$ python -q
>>> import numpy as np
>>> from numpy import linalg as LA
>>> np.set_printoptions(precision=4, suppress=True, linewidth=160, sign=" ")
>>> M = np.loadtxt("dump.csv", delimiter=",")
>>> M
array([[-1.2   ,  0.5   ,  2.    ,  0.    ,  0.1   , -1.    ,  1.1   ,  0.7   ,  0.6   ,  1.1   , -0.9   , -0.4   , -0.1   ],
       [-0.3   , -0.4   , -0.3   ,  0.6   ,  0.9   ,  1.8   ,  0.5   ,  0.9   , -1.    ,  0.    , -0.4   ,  0.5   ,  1.4   ],
       [ 1.2   , -0.6   , -0.6   , -1.3   , -0.5   , -0.6   ,  1.8   ,  0.6   ,  0.4   , -0.4   , -0.1   , -0.3   ,  0.2   ],
       [ 1.229 , -0.6171, -0.5766, -1.2867, -0.501 , -0.6245,  1.802 ,  0.6119,  0.3829, -0.4509, -0.0724, -0.2726,  0.1914]])
>>> np.argsort(-LA.norm(M, axis=0).round(6), kind="stable")[:3]
array([ 6,  5,  2])
>>> [round(float(x), 4) for x in LA.svd(M, compute_uv=False)[:3]]
[4.1717, 3.4299, 2.8438]
>>> LA.matrix_rank(M, rtol=0.1)
np.int64(3)
>>> Uu, s, VT = LA.svd(M, full_matrices=False)
>>> np.round(np.sqrt((s ** 2).sum()), 4), round(LA.norm(M), 4)
(np.float64(6.1039), np.float64(6.1039))
>>> Uu.shape, s.shape, VT.shape
((4, 4), (4,), (4, 13))
>>> np.abs(Uu[:, 0]).round(6).argmax()
np.int64(3)
>>> s
array([ 4.1717,  3.4299,  2.8438,  0.0565])
>>> np.allclose(Uu * s @ VT, M)
True
>>> np.round(Uu.T @ Uu, 4) + 0
array([[ 1.,  0.,  0.,  0.],
       [ 0.,  1.,  0.,  0.],
       [ 0.,  0.,  1.,  0.],
       [ 0.,  0.,  0.,  1.]])
>>> J = np.load("sample11.npy")
>>> J
array([[ 0.95,  0.05, -0.05, -0.05,  0.05,  0.25,  0.15,  0.05],
       [ 0.05,  0.95,  0.05,  0.05, -0.05, -0.25, -0.15, -0.05],
       [-0.05,  0.05,  0.95, -0.05,  0.05,  0.25,  0.15,  0.05],
       [-0.05,  0.05, -0.05,  0.95,  0.05,  0.25,  0.15,  0.05],
       [ 0.05, -0.05,  0.05,  0.05,  0.95, -0.25, -0.15, -0.05],
       [ 0.25, -0.25,  0.25,  0.25, -0.25, -0.25, -0.75, -0.25],
       [ 0.15, -0.15,  0.15,  0.15, -0.15, -0.75,  0.55, -0.15],
       [ 0.05, -0.05,  0.05,  0.05, -0.05, -0.25, -0.15,  0.95]])
>>> # symmetric, so the eigenvalues are real
>>> vec = np.array([5, 5, 2, 0, 4, 5, 3, 1])
>>> target = J @ vec
>>> target
array([ 6.85,  3.15,  3.85,  1.85,  2.15, -4.25, -2.55, -0.85])
>>> np.round(LA.solve(J.T, J[3]), 4) + 0
array([ 0.,  0.,  0.,  1.,  0.,  0.,  0.,  0.])
>>> np.round(LA.solve(J, target + J[:, 4]), 4) + 0
array([ 5.,  5.,  2.,  0.,  5.,  5.,  3.,  1.])
